>>> import numpy as np
>>> np.set_printoptions(suppress=True, linewidth=160)
>>> M = np.array([[-5, 0, 0, 0], [0, 2, 0, 0], [0, 0, 1, 0], [0, 0, 0, 9]])
>>> u = np.array([0, 1])
>>> np.array([np.convolve(row, u, "same") for row in M])
array([[ 0, -5,  0,  0],
       [ 0,  0,  2,  0],
       [ 0,  0,  0,  1],
       [ 0,  0,  0,  0]])
>>> np.correlate(M[0], M[2], "full")
array([ 0, -5,  0,  0,  0,  0,  0])
>>> hat = np.triu(np.array([[0, 4, 2, 3], [3, 5, 2, 3], [1, 2, 3, 4], [3, 3, 4, 2]]), 1) + np.eye(4)
>>> other = hat @ M @ np.linalg.inv(hat)
>>> round(float(np.linalg.det(other)), 1)
-90.0
>>> A = np.array([[-1.4, -1.1, 0.9],
...     [0.0, -2.1, 0.7],
...     [-0.1, -0.3, -0.5],
...     [0.4, 1.0, -0.7],
...     [-1.2, -0.7, -0.1],
...     [-0.2, 0.0, -1.0],
...     [-0.6, 0.8, 0.0],
...     [1.1, 0.6, 0.8],
...     [1.6, 1.1, -0.3],
...     [1.3, -0.2, -0.2],
...     [2.8, -0.3, -0.4]])
>>> rng = np.random.default_rng(400144)
>>> A[:, 1] = -2 * A[:, 0] + 0.3 * rng.normal(size=11)
>>> A.round(1)
array([[-1.4,  2.9,  0.9],
       [ 0. , -0.1,  0.7],
       [-0.1,  0.5, -0.5],
       [ 0.4, -0.7, -0.7],
       [-1.2,  2.5, -0.1],
       [-0.2, -0.1, -1. ],
       [-0.6,  1.2,  0. ],
       [ 1.1, -2.1,  0.8],
       [ 1.6, -3.2, -0.3],
       [ 1.3, -2.9, -0.2],
       [ 2.8, -6. , -0.4]])
>>> vec = np.array([7, 4, 5])
>>> target = A @ vec
>>> target.round(1)
array([ 6.3,  3. , -1.1, -3.6,  1. , -7. ,  0.5,  3.4, -3.1, -3.5, -6.4])
>>> target = target + 0.1 * rng.normal(size=11)
>>> target.round(1)
array([ 6.3,  3.1, -1.2, -3.6,  1. , -6.9,  0.6,  3.5, -3.1, -3.6, -6.4])
>>> b, *_ = np.linalg.lstsq(A, target)
>>> np.round(np.linalg.norm(target - A @ b), 1)
np.float64(0.2)
>>> [round(float(np.linalg.norm(np.linalg.solve(A.T @ A + lam * np.eye(3), A.T @ target))), 2) for lam in (0, 1, 10, 100)]
[9.25, 4.39, 1.67, 0.48]
>>> b.round(1)
array([6.7, 3.9, 5.1])
>>> feats = np.load("a.npy")
>>> feats
array([[ 0.8, -0.9, -0.3],
       [ 0.4, -0.1,  1.4],
       [-2. ,  0.7,  0.8]])
>>> other = feats / np.sqrt((feats ** 2).mean(axis=1, keepdims=True))
>>> other[1].round(1)
array([ 0.5, -0.1,  1.7])
>>> np.round(np.linalg.norm(other, axis=1), 1)
array([1.7, 1.7, 1.7])
>>> vec = np.array([2, 2, 0])
>>> h = np.maximum(feats @ vec, 0)
>>> print(np.flatnonzero(h > 1e-9))
[1]
>>> h.round(1)
array([0. , 0.6, 0. ])
>>> np.round(feats.T @ h, 1)
array([ 0.2, -0.1,  0.8])
>>> d = np.linalg.norm(A[:, None] - A[None], axis=-1)
>>> np.round(np.linalg.norm(A - A.mean(axis=0), axis=1), 1)
array([4.1, 1. , 1.4, 0.6, 3.6, 1.2, 2.1, 1.8, 2.8, 2.4, 5.8])
>>> d[:5, :5].round(1)
array([[0. , 3.3, 3. , 4.4, 1.1],
       [3.3, 0. , 1.4, 1.6, 3. ],
       [3. , 1.4, 0. , 1.4, 2.3],
       [4.4, 1.6, 1.4, 0. , 3.6],
       [1.1, 3. , 2.3, 3.6, 0. ]])
>>> d.mean(axis=1).argmax()
np.int64(10)
>>> J = np.load("data.npy")
>>> J
array([[ -5.8,  -1. ,  -5. ],
       [ 30. ,   5. ,  25.1],
       [-24.1,  -3.9, -20.1],
       [  0.3,  -0.3,   0.3]])
>>> vec = np.array([-9, 2, -1])
>>> h = np.maximum(J @ vec, 0)
>>> np.round(np.tanh(J @ vec), 1)
array([ 1., -1.,  1., -1.])
>>> np.maximum(J @ (3 * vec), 0)
array([165.6,   0. , 687.6,   0. ])
>>> h.round(1)
array([ 55.2,   0. , 229.2,   0. ])
>>> E = np.load("mat.npy")
>>> E
array([[ 2, -2,  2,  2],
       [-2, -2,  1, -2],
       [-1,  2,  2, -2],
       [ 4,  0,  1,  4]])
>>> rk = np.linalg.matrix_rank(E)
>>> print(rk)
3
>>> N = np.linalg.svd(E)[2][rk:].T
>>> np.allclose(E @ N, 0)
True
>>> np.round(E @ N, 1) + 0
array([[0.],
       [0.],
       [0.],
       [0.]])
>>> vec = np.array([1, -2, 4, -5])
>>> E @ vec
array([  4,  16,  13, -12])
>>> E @ np.eye(4)[0]
array([ 2., -2., -1.,  4.])
>>> np.einsum("ij,j->i", E, vec)
array([  4,  16,  13, -12])
>>> (E @ vec).argmax()
np.int64(1)
>>> np.linalg.norm(E @ vec) <= np.linalg.norm(E, 2) * np.linalg.norm(vec) + 1e-9
np.True_
>>> E @ np.ones(4)
array([ 4., -5.,  1.,  9.])
>>> K = np.array([[-1.0, 1.0, 1.0, 1.0],
...     [1.0, -1.0, 1.0, 1.0],
...     [1.0, 1.0, -1.0, 1.0],
...     [1.0, 1.0, 1.0, -1.0]])
>>> np.round(np.linalg.pinv(K), 1)
array([[-0.2,  0.2,  0.2,  0.2],
       [ 0.3, -0.3,  0.3,  0.3],
       [ 0.2,  0.3, -0.2,  0.2],
       [ 0.2,  0.3,  0.2, -0.2]])
>>> print(K.T @ K)
[[4. 0. 0. 0.]
 [0. 4. 0. 0.]
 [0. 0. 4. 0.]
 [0. 0. 0. 4.]]
>>> K @ K.T
array([[4., 0., 0., 0.],
       [0., 4., 0., 0.],
       [0., 0., 4., 0.],
       [0., 0., 0., 4.]])
>>> np.round(np.linalg.svd(K, compute_uv=False), 1)
array([2., 2., 2., 2.])
>>> vals, evecs = np.linalg.eigh(K)
>>> vec = np.array([-5, 1, -5, 0])
>>> (np.sign(evecs[:, -1].round(6)) == np.sign(evecs[0, -1].round(6))).astype(int)
array([1, 1, 1, 1])
>>> vec = np.array([0, 0, 4])
>>> print((feats * vec).sum(axis=1))
[-1.2  5.6  3.2]
>>> np.sign((feats @ vec).round(6))
array([-1.,  1.,  1.])
>>> feats @ (2 * vec)
array([-2.4, 11.2,  6.4])
>>> hat = np.triu(np.array([[0, -2, -1, 1], [-3, 3, 3, 3], [-2, 3, 3, -2], [-3, -3, 1, 3]]), 1) + np.eye(4)
>>> other = hat @ K @ np.linalg.inv(hat)
>>> hat @ K - K @ hat
array([[-2.,  0., -4., -4.],
       [ 6.,  8.,  4.,  4.],
       [-2.,  0., -4., -4.],
       [ 0.,  2., -2., -2.]])
>>> other
array([[  -3.,   -3.,    7.,   23.],
       [   7.,   19.,  -49., -161.],
       [  -1.,   -3.,    5.,   23.],
       [   1.,    3.,   -7.,  -25.]])
>>> np.round(np.linalg.det(other), 1)
np.float64(-16.0)
>>> np.round(np.poly(other), 1) + 0
array([  1.,   4.,   0., -16., -16.])
>>> u = np.array([2, 2, 1])
>>> print(np.correlate(other[3], other[0], "full"))
[  23.   76. -143. -636. -163.   96.   75.]
>>> np.convolve(other[3], u)
array([  2.,   8.,  -7., -61., -57., -25.])
>>> np.polyval(u, other[3])
array([   5.,   25.,   85., 1201.])
>>> other = np.array([[5, -9], [-4, -4]])
>>> F = np.block([[np.zeros((2, 2)), other], [other.T, np.zeros((2, 2))]])
>>> print(F)
[[ 0.  0.  5. -9.]
 [ 0.  0. -4. -4.]
 [ 5. -4.  0.  0.]
 [-9. -4.  0.  0.]]
>>> O = F.astype(float).copy()
>>> for j in range(4):
...     O[:, j] -= O[:, :j] @ (O[:, :j].T @ O[:, j])
...     O[:, j] /= np.linalg.norm(O[:, j])
... 
>>> print(O.round(1))
[[ 0.   0.   0.8 -0.6]
 [ 0.   0.  -0.6 -0.8]
 [ 0.5 -0.9  0.   0. ]
 [-0.9 -0.5  0.   0. ]]
>>> np.round(O.T @ O, 1) + 0
array([[1., 0., 0., 0.],
       [0., 1., 0., 0.],
       [0., 0., 1., 0.],
       [0., 0., 0., 1.]])
>>> labels = rng.permutation(3)
>>> other = J[:, labels] * rng.choice([-1, 1], 3)
>>> other
array([[  5.8,  -5. ,  -1. ],
       [-30. ,  25.1,   5. ],
       [ 24.1, -20.1,  -3.9],
       [ -0.3,   0.3,  -0.3]])
>>> Uu, _, Vh = np.linalg.svd(J.T @ other)
>>> np.round(np.linalg.lstsq(J, other)[0], 1) + 0
array([[-1.,  0.,  0.],
       [ 0.,  0.,  1.],
       [ 0.,  1.,  0.]])
>>> labels
array([0, 2, 1])
>>> np.round(Uu @ Vh, 1) + 0
array([[-1.,  0.,  0.],
       [ 0.,  0.,  1.],
       [ 0.,  1.,  0.]])
>>> labels = rng.permutation(4)
>>> labels
array([3, 2, 1, 0])
>>> other = F[labels][:, labels]
>>> other
array([[ 0.,  0., -4., -9.],
       [ 0.,  0., -4.,  5.],
       [-4., -4.,  0.,  0.],
       [-9.,  5.,  0.,  0.]])
>>> np.round(np.sort(np.abs(np.linalg.eigvals(other))), 1)
array([ 5.4,  5.4, 10.5, 10.5])
>>> print(np.diag(other))
[0. 0. 0. 0.]
>>> np.round(np.linalg.eigvals(F), 1)
array([-10.5,  -5.4,  10.5,   5.4])
>>> print(np.round(np.linalg.det(2 * F), 1), np.round(np.linalg.det(F), 1))
50176.0 3136.0
>>> round(np.linalg.det(F.T), 1)
np.float64(3136.0)
>>> np.round(np.linalg.det(F[::-1]), 1)
np.float64(3136.0)
>>> np.einsum("ii->", F)
np.float64(0.0)
>>> print(np.kron(np.eye(2, dtype=int), F))
[[ 0.  0.  5. -9.  0.  0.  0. -0.]
 [ 0.  0. -4. -4.  0.  0. -0. -0.]
 [ 5. -4.  0.  0.  0. -0.  0.  0.]
 [-9. -4.  0.  0. -0. -0.  0.  0.]
 [ 0.  0.  0. -0.  0.  0.  5. -9.]
 [ 0.  0. -0. -0.  0.  0. -4. -4.]
 [ 0. -0.  0.  0.  5. -4.  0.  0.]
 [-0. -0.  0.  0. -9. -4.  0.  0.]]
>>> arr = np.load("arr.npy")
>>> print(arr)
[[0 1 0 0]
 [1 0 0 0]
 [0 0 0 1]
 [0 0 1 0]]
>>> u = np.array([2, 0, 2, 1])
>>> other = arr + np.outer(u, np.eye(4)[0])
>>> print(round(np.linalg.det(other) / np.linalg.det(arr), 1), np.round(1 + np.linalg.solve(arr, u)[0], 1))
1.0 1.0
>>> np.linalg.matrix_rank(other - arr)
np.int64(1)
>>> print(np.linalg.matrix_rank(np.linalg.inv(other) - np.linalg.inv(arr), tol=1e-8))
1
